$ python3 -q
>>> import numpy as np
>>> np.set_printoptions(precision=2, suppress=True, linewidth=160)
>>> A = np.loadtxt("test11.csv", delimiter=",")
>>> A
array([[-6., -6., -3.,  0., -5.],
       [-6.,  2., -3.,  0.,  4.],
       [-3., -3.,  6., -5.,  0.],
       [ 0.,  0., -5.,  0., -6.],
       [-5.,  4.,  0., -6.,  2.]])
>>> vals, V = np.linalg.eig(A)
>>> np.sort(np.linalg.eigvals(np.linalg.inv(A)))
array([-0.17, -0.09,  0.08,  0.11,  7.21])
>>> np.round(A @ V[:, 0] - vals[0] * V[:, 0], 2) + 0
array([0., 0., 0., 0., 0.])
>>> np.sort(np.linalg.eigvals(A.T))
array([-11.5 ,  -5.76,   0.14,   9.25,  11.88])
>>> np.sort(np.linalg.eigvals(A @ A))
array([  0.02,  33.23,  85.53, 132.21, 141.02])
>>> other = np.array([[2, 3], [-2, 2]])
>>> basis = np.array([[2, 1], [2, 0]])
>>> F = np.block([[other, np.zeros((2, 2))], [np.zeros((2, 2)), basis]])
>>> F
array([[ 2.,  3.,  0.,  0.],
       [-2.,  2.,  0.,  0.],
       [ 0.,  0.,  2.,  1.],
       [ 0.,  0.,  2.,  0.]])
>>> r0, v = F[0], F[2]
>>> r0 @ v
np.float64(0.0)
>>> r0 @ r0
np.float64(13.0)
>>> p = (r0 @ v) / (r0 @ r0) * r0
>>> v - p
array([0., 0., 2., 1.])
>>> np.outer(r0, v)
array([[0., 0., 4., 2.],
       [0., 0., 6., 3.],
       [0., 0., 0., 0.],
       [0., 0., 0., 0.]])
>>> (v - p) @ r0
np.float64(0.0)
>>> round(np.linalg.norm(r0 + v) ** 2 + np.linalg.norm(r0 - v) ** 2, 2)
np.float64(36.0)
>>> other = np.linalg.inv(F)
>>> (np.abs(other) > 1e-9).astype(int)
array([[1, 1, 0, 0],
       [1, 1, 0, 0],
       [0, 0, 0, 1],
       [0, 0, 1, 1]])
>>> np.linalg.inv(other)
array([[ 2.,  3.,  0.,  0.],
       [-2.,  2., -0., -0.],
       [ 0.,  0.,  2.,  1.],
       [ 0.,  0.,  2.,  0.]])
>>> np.sort(np.abs(np.linalg.eigvals(F)))
array([0.73, 2.73, 3.16, 3.16])
>>> np.allclose(F @ F.T, F.T @ F)
False
>>> np.allclose(F, F.T)
False
>>> round(float(np.abs(np.linalg.eigvals(F)).max()), 2)
3.16
>>> F @ F
array([[-2., 12.,  0.,  0.],
       [-8., -2.,  0.,  0.],
       [ 0.,  0.,  6.,  2.],
       [ 0.,  0.,  4.,  2.]])
>>> r0 = np.array([-1, 0, 0])
>>> K = r0[np.abs(np.subtract.outer(np.arange(3), np.arange(3)))]
>>> K
array([[-1,  0,  0],
       [ 0, -1,  0],
       [ 0,  0, -1]])
>>> vals, V = np.linalg.eigh(K)
>>> x0 = np.array([0, 0, 4])
>>> x0 @ K @ x0
np.int64(-16)
>>> x0 @ K @ x0 / (x0 @ x0), vals[0], vals[-1]
(np.float64(-1.0), np.float64(-1.0), np.float64(-1.0))
>>> np.abs(K).sum(axis=1).max(), np.abs(vals).max()
(np.int64(1), np.float64(1.0))
>>> V * np.abs(vals) @ V.T
array([[1., 0., 0.],
       [0., 1., 0.],
       [0., 0., 1.]])
>>> np.linalg.eigvalsh(K[1:, 1:])
array([-1., -1.])
>>> r0 = np.array([8, 1])
>>> np.cross(K[1, :3], K[0, :3])
array([ 0,  0, -1])
>>> np.polyval(r0, K[1])
array([ 1, -7,  1])
>>> np.convolve(K[1], r0)
array([ 0, -8, -1,  0])
>>> np.correlate(K[1], K[0], "full")
array([0, 0, 0, 1, 0])
>>> round(np.linalg.det(K[::-1]), 2)
np.float64(1.0)
>>> np.einsum("ij,ji->", K, K)
np.int64(3)
>>> round(float(np.linalg.det(2 * K)), 2), round(float(np.linalg.det(K)), 2)
(-8.0, -1.0)
>>> round(np.linalg.eigvals(K).sum().real, 2)
np.float64(-3.0)
>>> np.linalg.eigvals(K)
array([-1., -1., -1.])
>>> np.poly(K)
array([1., 3., 3., 1.])
>>> K @ K
array([[1, 0, 0],
       [0, 1, 0],
       [0, 0, 1]])
>>> np.linalg.matrix_power(K - np.diag(np.diag(K)), 3)
array([[0, 0, 0],
       [0, 0, 0],
       [0, 0, 0]])
>>> np.prod(np.diag(K)), round(float(np.linalg.det(K)), 2)
(np.int64(-1), -1.0)
>>> t3 = np.stack([K, 4 * K, K[::-1]])
>>> t3.shape
(3, 3, 3)
>>> np.linalg.matrix_rank(t3.reshape(3, -1))
np.int64(2)
>>> np.linalg.matrix_rank(t3)
array([3, 3, 3])
>>> np.linalg.norm(t3, axis=(1, 2))
array([1.73, 6.93, 1.73])
>>> np.einsum("bij,cij->bc", t3, t3)
array([[ 3, 12,  1],
       [12, 48,  4],
       [ 1,  4,  3]])
>>> t3.sum(axis=0)
array([[-5,  0, -1],
       [ 0, -6,  0],
       [-1,  0, -5]])
>>> (t3 @ K.T).shape
(3, 3, 3)
>>> W0 = np.load("mat.npy")
>>> W0
array([[-1.6 , -1.79,  3.63],
       [-0.97, -4.08,  4.07],
       [-0.04, -3.29,  2.16],
       [-1.56, -1.79,  3.55],
       [ 2.08, -6.95,  1.28],
       [ 2.11, -6.88,  1.22],
       [-1.64, -4.94,  5.81],
       [-2.43, -2.71,  5.43],
       [-1.53, -1.79,  3.49],
       [-0.35, -9.61,  6.63],
       [ 0.66, -5.44,  2.67],
       [-0.02, -3.22,  2.1 ],
       [ 0.5 , -8.69,  4.77],
       [-0.3 , -9.66,  6.68],
       [ 0.51, -8.82,  4.77],
       [ 0.47, -8.75,  4.77],
       [ 0.01, -0.08,  0.1 ],
       [-0.86, -0.92,  1.85],
       [-0.8 , -0.9 ,  1.82],
       [ 1.36, -4.58,  0.84],
       [ 2.17, -6.82,  1.19],
       [ 0.59, -2.3 ,  0.39],
       [-0.94, -4.13,  3.98],
       [ 0.07, -0.01,  0.  ],
       [-0.27, -9.63,  6.61],
       [ 1.27, -4.58,  0.79],
       [ 0.65, -5.54,  2.59],
       [-2.28, -2.7 ,  5.37]])
>>> proj = W0 @ np.linalg.solve(W0.T @ W0, W0.T)
>>> round(np.trace(proj), 2)
np.float64(3.0)
>>> np.round(np.linalg.eigvalsh(proj), 2) + 0
array([0., 0., 0., 0., 0., 0., 0., 0., 0., 0., 0., 0., 0., 0., 0., 0., 0., 0., 0., 0., 0., 0., 0., 0., 0., 1., 1., 1.])
>>> np.round(proj @ W0[:, 2], 2) + 0
array([3.63, 4.07, 2.16, 3.55, 1.28, 1.22, 5.81, 5.43, 3.49, 6.63, 2.67, 2.1 , 4.77, 6.68, 4.77, 4.77, 0.1 , 1.85, 1.82, 0.84, 1.19, 0.39, 3.98, 0.  , 6.61,
       0.79, 2.59, 5.37])
